% python3 -q
>>> import numpy as np
>>> from numpy import linalg as LA
>>> np.set_printoptions(precision=1, suppress=True, linewidth=100, sign=" ")
>>> rnd = lambda a: np.round(a, 1) + 0
>>> m1 = np.loadtxt("layer4.csv", delimiter=",")
>>> m1
array([[  5.,   6.,   7.,   8.,   9.,  10.,  11.],
       [ 12.,  13.,  14.,  15.,  16.,  17.,  18.],
       [ 19.,  20.,  21.,  22.,  23.,  24.,  25.],
       [ 26.,  27.,  28.,  29.,  30.,  31.,  32.],
       [ 33.,  34.,  35.,  36.,  37.,  38.,  39.],
       [ 40.,  41.,  42.,  43.,  44.,  45.,  46.],
       [ 47.,  48.,  49.,  50.,  51.,  52.,  53.],
       [ 54.,  55.,  56.,  57.,  58.,  59.,  60.]])
>>> np.abs(np.diag(LA.qr(m1)[1])) > 1e-9
array([ True,  True, False, False, False, False, False])
>>> th = np.radians(90)
>>> Rm = np.eye(7)
>>> Rm[2, 2] = Rm[6, 6] = np.cos(th)
>>> Rm[2, 6], Rm[6, 2] = -np.sin(th), np.sin(th)
>>> rnd(Rm)
array([[ 1.,  0.,  0.,  0.,  0.,  0.,  0.],
       [ 0.,  1.,  0.,  0.,  0.,  0.,  0.],
       [ 0.,  0.,  0.,  0.,  0.,  0., -1.],
       [ 0.,  0.,  0.,  1.,  0.,  0.,  0.],
       [ 0.,  0.,  0.,  0.,  1.,  0.,  0.],
       [ 0.,  0.,  0.,  0.,  0.,  1.,  0.],
       [ 0.,  0.,  1.,  0.,  0.,  0.,  0.]])
>>> Y = m1 @ Rm.T
>>> np.abs(Y - m1).max(axis=0)
array([   0.,    0.,  116.,    0.,    0.,    0.,    4.])
>>> np.allclose(LA.norm(m1, axis=1), LA.norm(Y, axis=1))
True
>>> rnd(LA.svd(m1, compute_uv=False)), rnd(LA.svd(Y, compute_uv=False))
(array([ 271.5,    6.6,    0. ,    0. ,    0. ,    0. ,    0. ]), array([ 271.5,    6.6,    0. ,    0. ,    0. ,    0. ,    0. ]))
>>> rnd(Y)
array([[  5.,   6., -11.,   8.,   9.,  10.,   7.],
       [ 12.,  13., -18.,  15.,  16.,  17.,  14.],
       [ 19.,  20., -25.,  22.,  23.,  24.,  21.],
       [ 26.,  27., -32.,  29.,  30.,  31.,  28.],
       [ 33.,  34., -39.,  36.,  37.,  38.,  35.],
       [ 40.,  41., -46.,  43.,  44.,  45.,  42.],
       [ 47.,  48., -53.,  50.,  51.,  52.,  49.],
       [ 54.,  55., -60.,  57.,  58.,  59.,  56.]])
>>> LA.matrix_rank(Y, rtol=0.1)
np.int64(1)
>>> rnd(LA.norm(Y, 2) / LA.norm(Y))
np.float64(1.0)
>>> rank = LA.matrix_rank(m1)
>>> rank
np.int64(2)
>>> null = LA.svd(m1)[2][rank:].T
>>> null.shape
(7, 5)
>>> rnd(null @ null.T)
array([[ 0.5, -0.4, -0.3, -0.1,  0. ,  0.1,  0.2],
       [-0.4,  0.7, -0.2, -0.1, -0.1,  0. ,  0.1],
       [-0.3, -0.2,  0.8, -0.1, -0.1, -0.1,  0. ],
       [-0.1, -0.1, -0.1,  0.9, -0.1, -0.1, -0.1],
       [ 0. , -0.1, -0.1, -0.1,  0.8, -0.2, -0.3],
       [ 0.1,  0. , -0.1, -0.1, -0.2,  0.7, -0.4],
       [ 0.2,  0.1,  0. , -0.1, -0.3, -0.4,  0.5]])
>>> m1.sum(axis=1)
array([  56.,  105.,  154.,  203.,  252.,  301.,  350.,  399.])
>>> np.diff(m1, axis=0)
array([[ 7.,  7.,  7.,  7.,  7.,  7.,  7.],
       [ 7.,  7.,  7.,  7.,  7.,  7.,  7.],
       [ 7.,  7.,  7.,  7.,  7.,  7.,  7.],
       [ 7.,  7.,  7.,  7.,  7.,  7.,  7.],
       [ 7.,  7.,  7.,  7.,  7.,  7.,  7.],
       [ 7.,  7.,  7.,  7.,  7.,  7.,  7.],
       [ 7.,  7.,  7.,  7.,  7.,  7.,  7.]])
>>> np.abs(m1).max()
np.float64(60.0)
>>> m1.sum(axis=0)
array([ 236.,  244.,  252.,  260.,  268.,  276.,  284.])
>>> LA.rank(m1)
Traceback (most recent call last):
  File "<python-input-28>", line 1, in <module>
    LA.rank(m1)
    ^^^^^^^
AttributeError: module 'numpy.linalg' has no attribute 'rank'
>>> LA.matrix_rank(m1)
np.int64(2)
>>> np.count_nonzero(m1)
np.int64(56)
>>> rnd(LA.norm(m1))
np.float64(271.6)
>>> arr = np.load("a.npy")
>>> arr
array([[ -5.2, -13.1,  30. ,   0.9, -53. , -35.2],
       [ 24.9,   6.1,   0.8, -24.1,  -0.8, -11.1],
       [ -5. ,  -0.1,  -4.1,   3.1,  18. ,  14.2],
       [-29. , -13.8,  16.1,  22.9, -16.1,   0.1],
       [ 28. ,   7. ,   0.8, -24.9,  -9.9, -18.1]])
>>> Uu, sig = LA.svd(m1)
Traceback (most recent call last):
  File "<python-input-34>", line 1, in <module>
    Uu, sig = LA.svd(m1)
    ^^^^^^^
ValueError: too many values to unpack (expected 2)
>>> Uu, sig, VT = LA.svd(m1, full_matrices=False)
>>> Uu.shape, sig.shape, VT.shape
((8, 7), (7,), (7, 7))
>>> rnd(Uu.T @ m1 @ VT.T)
array([[ 271.5,    0. ,    0. ,    0. ,    0. ,    0. ,    0. ],
       [   0. ,    6.6,    0. ,    0. ,    0. ,    0. ,    0. ],
       [   0. ,    0. ,    0. ,    0. ,    0. ,    0. ,    0. ],
       [   0. ,    0. ,    0. ,    0. ,    0. ,    0. ,    0. ],
       [   0. ,    0. ,    0. ,    0. ,    0. ,    0. ,    0. ],
       [   0. ,    0. ,    0. ,    0. ,    0. ,    0. ,    0. ],
       [   0. ,    0. ,    0. ,    0. ,    0. ,    0. ,    0. ]])
>>> np.allclose(Uu * sig @ VT, m1)
True
>>> rnd(np.sqrt((sig ** 2).sum())), rnd(LA.norm(m1))
(np.float64(271.6), np.float64(271.6))
>>> rnd(Uu.T @ Uu)
array([[ 1.,  0.,  0.,  0.,  0.,  0.,  0.],
       [ 0.,  1.,  0.,  0.,  0.,  0.,  0.],
       [ 0.,  0.,  1.,  0.,  0.,  0.,  0.],
       [ 0.,  0.,  0.,  1.,  0.,  0.,  0.],
       [ 0.,  0.,  0.,  0.,  1.,  0.,  0.],
       [ 0.,  0.,  0.,  0.,  0.,  1.,  0.],
       [ 0.,  0.,  0.,  0.,  0.,  0.,  1.]])
>>> th = np.radians(45)
>>> Rm = np.eye(6)
>>> Rm[5, 5] = Rm[3, 3] = np.cos(th)
>>> Rm[5, 3], Rm[3, 5] = -np.sin(th), np.sin(th)
>>> rnd(Rm)
array([[ 1. ,  0. ,  0. ,  0. ,  0. ,  0. ],
       [ 0. ,  1. ,  0. ,  0. ,  0. ,  0. ],
       [ 0. ,  0. ,  1. ,  0. ,  0. ,  0. ],
       [ 0. ,  0. ,  0. ,  0.7,  0. ,  0.7],
       [ 0. ,  0. ,  0. ,  0. ,  1. ,  0. ],
       [ 0. ,  0. ,  0. , -0.7,  0. ,  0.7]])
>>> Y = arr @ Rm.T
>>> rnd(np.abs(Y - arr).max(axis=0))
array([  0. ,   0. ,   0. ,  25.2,   0. ,  22.9])
>>> rnd(LA.det(Rm)), rnd(np.trace(Rm))
(np.float64(1.0), np.float64(5.4))
>>> rnd(Y)
array([[ -5.2, -13.1,  30. , -24.3, -53. , -25.5],
       [ 24.9,   6.1,   0.8, -24.9,  -0.8,   9.2],
       [ -5. ,  -0.1,  -4.1,  12.2,  18. ,   7.8],
       [-29. , -13.8,  16.1,  16.3, -16.1, -16.1],
       [ 28. ,   7. ,   0.8, -30.4,  -9.9,   4.8]])
>>> blk = np.stack([Y, -1 * Y, Y[::-1]])
>>> LA.matrix_rank(blk.reshape(3, -1))
np.int64(2)
>>> rnd(np.einsum("bij,cij->bc", blk, blk))
array([[ 11040.6, -11040.6,   -237.7],
       [-11040.6,  11040.6,    237.7],
       [  -237.7,    237.7,  11040.6]])
>>> Y = arr / LA.norm(arr, axis=1, keepdims=True)
>>> C2 = Y @ Y.T
>>> rnd(np.degrees(np.arccos(np.clip(C2[2, 0], -1, 1))))
np.float64(153.8)
>>> np.argwhere(np.triu(np.abs(C2) > 0.95, 1))
array([[ 1,  4]])
>>> arr @ arr
Traceback (most recent call last):
  File "<python-input-57>", line 1, in <module>
    arr @ arr
    ~~~~^~~~~
ValueError: matmul: Input operand 1 has a mismatch in its core dimension 0, with gufunc signature (n?,k),(k,m?)->(n?,m?) (size 5 is different from 6)
>>> C2 = arr.T @ arr
>>> rnd(LA.eigvalsh(C2)[::-1])
array([ 6343.4,  4639.1,    58.1,     0.1,     0. ,     0. ])
>>> rnd(np.diag(C2))
array([ 2297. ,   448.3,  1177.3,  1735.6,  3490.9,  1891.5])
>>> np.allclose(C2, C2.T)
True
>>> rnd(np.trace(C2)), rnd((arr ** 2).sum())
(np.float64(11040.6), np.float64(11040.6))
>>> rnd(LA.svd(arr, compute_uv=False) ** 2)
array([ 6343.4,  4639.1,    58.1,     0.1,     0. ])
>>> (arr @ arr.T).shape
(5, 5)
>>> mat = np.load("arr.npy")
>>> mat
array([[-8, -5, -8, -5],
       [ 6, -9,  6, -9],
       [-8, -5, -8, -5],
       [ 6, -9,  6, -9]])
>>> rnd(mat @ LA.pinv(mat) @ mat)
array([[-8., -5., -8., -5.],
       [ 6., -9.,  6., -9.],
       [-8., -5., -8., -5.],
       [ 6., -9.,  6., -9.]])
>>> np.allclose(mat[:-1].T @ LA.lstsq(mat[:-1].T, mat[-1])[0], mat[-1])
True
>>> try:
...     LA.inv(mat)
... except LA.LinAlgError as e:
...     print(repr(e))
... 
LinAlgError('Singular matrix')
>>> Y = mat[0, 0] * mat[1:] - np.outer(mat[1:, 0], mat[0])
>>> Y
array([[   0,  102,    0,  102],
       [   0,    0,    0,    0],
       [   0,  102,    0,  102]])
>>> rnd(mat[:, 0] / mat[0, 0])
array([ 1. , -0.8,  1. , -0.8])
>>> Y = mat / np.sqrt((mat ** 2).mean(axis=1, keepdims=True))
>>> mat - mat.mean(axis=1, keepdims=True)
array([[-1.5,  1.5, -1.5,  1.5],
       [ 7.5, -7.5,  7.5, -7.5],
       [-1.5,  1.5, -1.5,  1.5],
       [ 7.5, -7.5,  7.5, -7.5]])
>>> LA.matrix_rank(mat - mat.mean(axis=1, keepdims=True))
np.int64(1)
>>> A = np.loadtxt("mat.csv", delimiter=",")
>>> A
array([[ 1.9, -0.9, -0.7, -2. , -2.1, -2.1,  0.1],
       [ 2.1, -0.8, -0.9, -1.9, -1.9, -2. ,  0.1],
       [ 2.1, -0.8, -1. , -2.1, -1.9, -2.2,  0.1],
       [ 2.1, -0.9, -1.1, -1.9, -1.9, -2. , -0.1],
       [ 1.9, -0.9, -1.1, -2. , -2. , -2. ,  0.1],
       [ 1.9, -1. , -0.9, -1.8, -2. , -2. ,  0. ],
       [ 2. , -0.9, -1.1, -2.1, -2. , -2. ,  0. ],
       [ 2. , -0.9, -0.8, -1.9, -2.1, -2.1,  0. ],
       [ 2. , -1. , -0.9, -2.2, -1.8, -2.2,  0. ],
       [ 2.1, -1.1, -1.1, -1.9, -2.1, -2.2,  0.1],
       [ 2.1, -1.1, -0.9, -1.8, -1.8, -1.9,  0. ],
       [ 1.9,  2.1, -0.1, -1.9, -1.9,  0.9,  1. ],
       [ 1.7,  1.9,  0. , -1.9, -1.9,  1.1,  1.2],
       [ 1.9,  2.1,  0.1, -1.7, -2. ,  0.9,  1. ],
       [ 2. ,  2. , -0.1, -2. , -2.1,  0.8,  1.1],
       [ 2.1,  1.9,  0.1, -2.1, -2. ,  1.1,  1. ],
       [ 2. ,  1.8,  0.2, -2. , -2. ,  1.1,  1. ],
       [ 2. ,  1.8, -0.1, -2. , -1.8,  0.9,  0.9],
       [ 2. ,  2.2, -0.1, -1.9, -2.1,  1.1,  1. ],
       [ 1.9,  2.2, -0.1, -2.1, -2. ,  1.1,  1.3],
       [ 2. ,  2. , -0.1, -2. , -2. ,  0.9,  1. ],
       [ 2.2,  1.9, -0.1, -2.1, -2. ,  1.1,  0.9],
       [-1. ,  0.1,  1.8, -1.9,  2. ,  0. ,  0. ],
       [-1. ,  0.1,  2. , -2.1,  2.1,  0.1,  0.2],
       [-0.8, -0.1,  2. , -2.1,  2.2,  0. ,  0.1],
       [-0.9,  0. ,  2. , -2. ,  1.9,  0. ,  0.1],
       [-0.8, -0.1,  2.1, -2. ,  2.1, -0.1, -0.2],
       [-0.8, -0.2,  2.1, -2. ,  2. , -0.1,  0.1],
       [-0.8,  0. ,  2.2, -2. ,  2. , -0.1,  0. ],
       [-0.9,  0.1,  1.9, -2.1,  2.1,  0.1,  0.1],
       [-1.1,  0. ,  2. , -1.9,  2.2,  0. ,  0.3],
       [-1. ,  0. ,  2.2, -2. ,  2.1, -0.1,  0.1],
       [-0.9, -0.1,  2.1, -2. ,  2.1,  0.1,  0.1]])
>>> vec = np.array([2, 3, -5, 5, 5, 1, 2])
>>> h = np.maximum(A @ vec, 0)
>>> A.T @ h
array([ 0.,  0.,  0.,  0.,  0.,  0.,  0.])
>>> vec = np.array([3, -8, -2, -9, 0, -7, 9])
>>> rhs = A @ vec
>>> rnd(LA.solve(A.T @ A, A.T @ rhs))
array([ 3., -8., -2., -9.,  0., -7.,  9.])
>>> rnd(LA.lstsq(A, rhs)[0])
array([ 3., -8., -2., -9.,  0., -7.,  9.])
>>> rnd(LA.pinv(A) @ A)
array([[ 1.,  0.,  0.,  0.,  0.,  0.,  0.],
       [ 0.,  1.,  0.,  0.,  0.,  0.,  0.],
       [ 0.,  0.,  1.,  0.,  0.,  0.,  0.],
       [ 0.,  0.,  0.,  1.,  0.,  0.,  0.],
       [ 0.,  0.,  0.,  0.,  1.,  0.,  0.],
       [ 0.,  0.,  0.,  0.,  0.,  1.,  0.],
       [ 0.,  0.,  0.,  0.,  0.,  0.,  1.]])
>>> rng = np.random.default_rng(532756)
>>> rhs = rhs + 0.3 * rng.normal(size=33)
>>> rnd(rhs)
array([ 48.1,  46.5,  50.2,  46.1,  47.7,  45.6,  48.9,  46.8,  50.5,  50.5,  46.9,   8.7,   9.9,
         6.9,  12.6,  10.3,  10.4,  12. ,   6.9,  11. ,  11.3,  10.6,   9.5,  12.1,  13.9,  12.7,
        11.2,  14.6,  11.6,  11.9,  12.6,  12.7,  12.1])
>>> coef, *_ = LA.lstsq(A, rhs)
>>> rnd(LA.norm(rhs - A @ coef))
np.float64(1.6)
>>> feats = (rng.random((6, 6)) < 0.3) + np.eye(6)
>>> feats /= feats.sum(axis=1, keepdims=True)
>>> rnd(feats)
array([[ 0.3,  0.3,  0. ,  0.3,  0. ,  0. ],
       [ 0. ,  0.3,  0. ,  0.3,  0.3,  0. ],
       [ 0.5,  0. ,  0.5,  0. ,  0. ,  0. ],
       [ 0.2,  0. ,  0. ,  0.2,  0.2,  0.2],
       [ 0.3,  0. ,  0. ,  0. ,  0.7,  0. ],
       [ 0. ,  0.2,  0.2,  0.2,  0.2,  0.2]])
>>> Xs = A - A.mean(axis=0)
>>> Uu, sig, VT = LA.svd(Xs, full_matrices=False)
>>> rnd(sig)
array([ 15.4,  10.4,   0.7,   0.7,   0.6,   0.5,   0.4])
>>> rnd(VT[0] * np.sign(VT[0, np.abs(VT[0]).argmax()]))
array([-0.5, -0.1,  0.5,  0. ,  0.7,  0.1, -0.1])
>>> np.abs(VT[0]).argmax()
np.int64(4)
>>> Q, Rm = LA.qr(A)
>>> rnd(Q.T @ Q)
array([[ 1.,  0.,  0.,  0.,  0.,  0.,  0.],
       [ 0.,  1.,  0.,  0.,  0.,  0.,  0.],
       [ 0.,  0.,  1.,  0.,  0.,  0.,  0.],
       [ 0.,  0.,  0.,  1.,  0.,  0.,  0.],
       [ 0.,  0.,  0.,  0.,  1.,  0.,  0.],
       [ 0.,  0.,  0.,  0.,  0.,  1.,  0.],
       [ 0.,  0.,  0.,  0.,  0.,  0.,  1.]])
>>> rnd(np.trace(Q @ Q.T))
np.float64(7.0)
>>> np.allclose(Rm.T @ Rm, A.T @ A)
True
>>> Q.shape, Rm.shape
((33, 7), (7, 7))
